$ python -q
>>> import numpy as np
>>> import numpy.linalg as la
>>> np.set_printoptions(precision=3, suppress=True, linewidth=100)
>>> arr = np.load("test1.npy")
>>> arr
array([[12, -6,  8,  0, -4, 10],
       [-6,  9,  0, -4,  3, -4],
       [ 8,  0, 10, -2,  1,  9],
       [ 0, -4, -2,  3,  1,  0],
       [-4,  3,  1,  1, 10,  0],
       [10, -4,  9,  0,  0, 10]])
>>> la.norm(arr, axis=0)
array([18.974, 12.57 , 15.811,  5.477, 11.269, 17.234])
>>> arr[3] @ arr[1]
np.int64(-45)
>>> la.norm(arr, axis=1)
array([18.974, 12.57 , 15.811,  5.477, 11.269, 17.234])
>>> ev, vecs = la.eigh(arr)
>>> np.abs(vecs[:, -1])
array([0.613, 0.289, 0.467, 0.003, 0.137, 0.552])
>>> np.unique(ev.round(6) + 0, return_counts=True)[1]
array([2, 1, 1, 1, 1])
>>> np.round(vecs @ np.diag(ev) @ vecs.T, 3) + 0
array([[12., -6.,  8.,  0., -4., 10.],
       [-6.,  9.,  0., -4.,  3., -4.],
       [ 8.,  0., 10., -2.,  1.,  9.],
       [ 0., -4., -2.,  3.,  1.,  0.],
       [-4.,  3.,  1.,  1., 10.,  0.],
       [10., -4.,  9.,  0.,  0., 10.]])
>>> round(ev.sum(), 3), np.trace(arr)
(np.float64(54.0), np.int64(54))
>>> np.round(vecs.T @ vecs, 3) + 0
array([[1., 0., 0., 0., 0., 0.],
       [0., 1., 0., 0., 0., 0.],
       [0., 0., 1., 0., 0., 0.],
       [0., 0., 0., 1., 0., 0.],
       [0., 0., 0., 0., 1., 0.],
       [0., 0., 0., 0., 0., 1.]])
>>> np.round(la.eigvalsh(arr @ arr), 3) + 0
array([  0.   ,   0.   ,   0.17 ,  78.588, 193.243, 950.   ])
>>> la.determinant(arr)
Traceback (most recent call last):
  File "<python-input-15>", line 1, in <module>
    la.determinant(arr)
    ^^^^^^^^^^^^^^
AttributeError: module 'numpy.linalg' has no attribute 'determinant'
>>> arr @ arr
array([[ 360, -178,  262,    4,  -98,  316],
       [-178,  158,  -73,  -45,   77, -136],
       [ 262,  -73,  250,  -25,  -14,  260],
       [   4,  -45,  -25,   30,   -1,   -2],
       [ -98,   77,  -14,   -1,  127,  -43],
       [ 316, -136,  260,   -2,  -43,  297]])
>>> np.allclose(arr @ arr.T, arr.T @ arr)
True
>>> data = np.loadtxt("run10.csv", delimiter=",")
>>> data
array([[ 9.,  0.,  0.,  7.,  8., 18.,  0.,  0.,  2.,  4.,  2.],
       [ 0., 15.,  7.,  0., 28., 25.,  0.,  5.,  7.,  0., 31.],
       [23.,  0.,  0.,  0.,  0.,  0.,  1.,  0.,  0.,  1.,  0.],
       [ 2., 27., 13.,  0.,  4.,  0.,  0.,  3., 24., 11., 21.],
       [14.,  3.,  0.,  9.,  0.,  0.,  0.,  0.,  5.,  8.,  0.],
       [15.,  0.,  0.,  8.,  2., 11.,  0.,  0., 10.,  8.,  2.],
       [22.,  0.,  0.,  0.,  0.,  0.,  3.,  0.,  0.,  0.,  0.],
       [ 3.,  0.,  0., 15.,  6., 16., 11.,  0.,  0.,  3.,  0.],
       [24.,  6.,  0.,  0.,  0.,  0.,  0.,  0.,  0.,  2.,  0.],
       [ 0., 33., 15.,  0.,  4.,  0.,  0., 16., 20.,  8., 24.],
       [ 7.,  0.,  0.,  0.,  8., 14., 11.,  0.,  0.,  0.,  0.],
       [ 0., 12., 14., 12.,  6.,  4.,  0.,  0., 23., 14., 21.],
       [ 0., 27.,  0.,  0.,  4.,  0.,  2., 22.,  0.,  0.,  7.],
       [ 8.,  0.,  0., 32.,  0.,  8.,  4.,  0.,  4., 13.,  0.],
       [ 0., 15.,  1.,  0.,  0.,  0.,  7., 18.,  0.,  0.,  4.],
       [ 2.,  9.,  0.,  0.,  8.,  7.,  0.,  3.,  0.,  0.,  7.],
       [10.,  0.,  0., 36.,  0.,  0.,  6.,  0.,  4., 15.,  0.],
       [15., 15.,  7.,  8.,  0.,  0.,  0.,  0., 21., 13.,  7.],
       [10.,  0.,  0., 10., 10., 24.,  1.,  0.,  0.,  3.,  0.],
       [ 0., 12.,  0.,  0., 10.,  0., 16., 21.,  0.,  0.,  4.],
       [ 0., 39.,  5.,  0., 12.,  0.,  0., 21.,  6.,  0., 21.],
       [ 5.,  0.,  5., 15.,  4., 10.,  0.,  0., 13., 11.,  8.],
       [ 0., 21.,  0.,  0.,  8.,  0.,  9., 23.,  0.,  0.,  7.],
       [16.,  0.,  0., 14.,  0.,  0., 19.,  0.,  0.,  2.,  0.],
       [ 8., 27.,  9.,  0.,  0.,  0.,  0.,  3., 20.,  9., 14.],
       [ 9.,  0.,  0.,  0.,  6., 15., 16.,  0.,  0.,  0.,  0.],
       [ 0., 33., 13.,  0.,  4.,  0.,  0., 20., 15.,  5., 22.],
       [ 0., 12.,  0.,  0., 26., 21.,  3., 11.,  0.,  0., 22.],
       [ 3., 33., 15.,  0.,  4.,  0.,  0.,  4., 28., 12., 24.],
       [10., 12., 12., 15.,  2.,  7.,  0.,  0., 28., 17., 16.],
       [ 0., 21.,  7.,  0., 12.,  2.,  0., 14.,  6.,  0., 20.],
       [ 0., 15.,  0.,  0., 20., 19.,  0.,  7.,  0.,  0., 13.],
       [ 1.,  0.,  0.,  1.,  6., 12., 25.,  0.,  0.,  0.,  0.],
       [ 1., 15., 15., 15.,  0.,  0.,  0.,  0., 27., 17., 18.],
       [ 1.,  6.,  4.,  1., 10., 12.,  0.,  0.,  9.,  5., 13.],
       [14.,  0.,  0.,  0.,  0.,  0., 16.,  3.,  0.,  0.,  0.],
       [ 0.,  0.,  0.,  0., 18., 13., 11.,  9.,  0.,  0., 14.],
       [ 4.,  0.,  0.,  2.,  0.,  2., 12.,  0.,  0.,  0.,  0.]])
>>> def softmax(z):
...     e = np.exp(z - z.max(axis=-1, keepdims=True))
...     return e / e.sum(axis=-1, keepdims=True)
... 
>>> np.round(softmax(data[21] + 3), 3) + 0
array([0.   , 0.   , 0.   , 0.861, 0.   , 0.006, 0.   , 0.   , 0.117, 0.016, 0.001])
>>> softmax(data).sum(axis=1)
array([1., 1., 1., 1., 1., 1., 1., 1., 1., 1., 1., 1., 1., 1., 1., 1., 1., 1., 1., 1., 1., 1., 1.,
       1., 1., 1., 1., 1., 1., 1., 1., 1., 1., 1., 1., 1., 1., 1.])
>>> np.round(softmax(data[21]), 3) + 0
array([0.   , 0.   , 0.   , 0.861, 0.   , 0.006, 0.   , 0.   , 0.117, 0.016, 0.001])
>>> np.round(softmax(10 * data[21]), 3) + 0
array([0., 0., 0., 1., 0., 0., 0., 0., 0., 0., 0.])
>>> S = data @ data.T / np.sqrt(11)
>>> np.round(softmax(S)[21] @ data, 3) + 0
array([10., 12., 12., 15.,  2.,  7.,  0.,  0., 28., 17., 16.])
>>> softmax(S).round(6).argmax(axis=1)
array([ 1,  1,  8, 28, 16, 29,  8, 13,  8,  9,  1, 28, 20, 16, 20,  1, 16, 28, 18, 20, 20, 29, 20,
       23, 28, 32,  9,  1, 28, 29, 20,  1, 32, 28,  1, 23,  1, 32])
